$ ipython --no-banner

In [1]: import numpy as np

In [2]: import numpy.linalg as la

In [3]: np.set_printoptions(precision=2, suppress=True, linewidth=200)

In [4]: def rd(a):
   ...:     return np.round(a, 2) + 0
   ...: 

In [5]: E = np.load("layer17.npy")

In [6]: E
Out[6]: 
array([[-0.98, -0.54, -0.57,  0.92, -0.71,  0.2 ],
       [-0.69,  0.75, -0.03, -0.82, -0.48, -0.48],
       [-1.  ,  0.16, -0.86,  0.88, -0.97, -0.06],
       [-0.99,  0.36, -0.45,  0.35, -0.85, -0.45],
       [-0.95, -0.94,  0.3 ,  1.  , -0.96, -0.96],
       [-0.7 ,  1.  , -0.52, -1.  ,  0.35,  0.69],
       [ 0.85, -0.56,  0.28,  0.59,  0.43,  0.06],
       [ 0.99,  1.  , -0.12, -1.  ,  0.99,  0.97],
       [-0.48,  0.96, -0.44, -1.  ,  0.39,  0.69],
       [ 0.22, -0.44,  0.65,  0.92, -0.75, -0.96],
       [-0.66, -0.73,  0.77,  1.  , -0.97, -1.  ],
       [-1.  ,  0.94, -0.77, -0.91, -0.93, -0.17],
       [ 0.37, -0.72,  0.05,  0.87,  0.16,  0.16],
       [ 0.03, -0.99,  0.39,  1.  , -0.62, -0.75],
       [-0.91, -0.44,  0.4 ,  0.97, -0.94, -0.97],
       [ 0.08, -0.13,  0.52,  0.7 , -0.65, -0.91],
       [ 1.  ,  0.97,  0.92, -1.  ,  0.45, -0.97],
       [-0.99, -0.32, -0.81,  0.65, -0.39,  0.85],
       [ 0.77,  0.01,  0.69,  0.38, -0.42, -0.92],
       [ 0.27,  0.16, -0.06, -0.46,  0.29,  0.33],
       [ 1.  ,  0.72,  0.54, -0.99,  0.96,  0.64],
       [ 0.37,  0.99, -0.37, -1.  ,  0.76,  0.83],
       [ 1.  , -0.73,  0.88,  0.5 ,  0.86, -0.62],
       [ 0.19, -0.79, -0.08,  0.92,  0.19,  0.37],
       [-0.19,  0.79,  0.08, -0.92, -0.19, -0.37],
       [-0.03,  0.09,  0.72,  0.75, -0.87, -0.99]])

In [7]: x = np.array([4, 1, 1, 3, 5, 0])

In [8]: rhs = E @ x

In [9]: rd(la.lstsq(E, rhs)[0])
Out[9]: array([4., 1., 1., 3., 5., 0.])

In [10]: rd(la.solve(E.T @ E, E.T @ rhs))
Out[10]: array([4., 1., 1., 3., 5., 0.])

In [11]: rd(la.pinv(E) @ E)
Out[11]: 
array([[1., 0., 0., 0., 0., 0.],
       [0., 1., 0., 0., 0., 0.],
       [0., 0., 1., 0., 0., 0.],
       [0., 0., 0., 1., 0., 0.],
       [0., 0., 0., 0., 1., 0.],
       [0., 0., 0., 0., 0., 1.]])

In [12]: rng = np.random.default_rng(34)

In [13]: rhs = rhs + 0.05 * rng.normal(size=26)

In [14]: rd(rhs)
Out[14]: 
array([ -5.82,  -6.96,  -6.78,  -7.23,  -6.21,  -3.58,   7.04,   6.81,  -2.44,   0.07,  -4.42, -11.19,   4.21,  -0.62,  -5.51,  -0.49,   5.15,  -5.11,   2.86,   1.21,   7.13,   2.9 ,   9.92,   3.65,
        -3.59,  -1.37])

In [15]: c, *_ = la.lstsq(E, rhs)

In [16]: c.round()
Out[16]: array([4., 1., 1., 3., 5., 0.])

In [17]: rd(la.norm(rhs - E @ c))
Out[17]: np.float64(0.18)

In [18]: rd(c)
Out[18]: array([4.02, 1.06, 0.98, 3.05, 5.  , 0.  ])
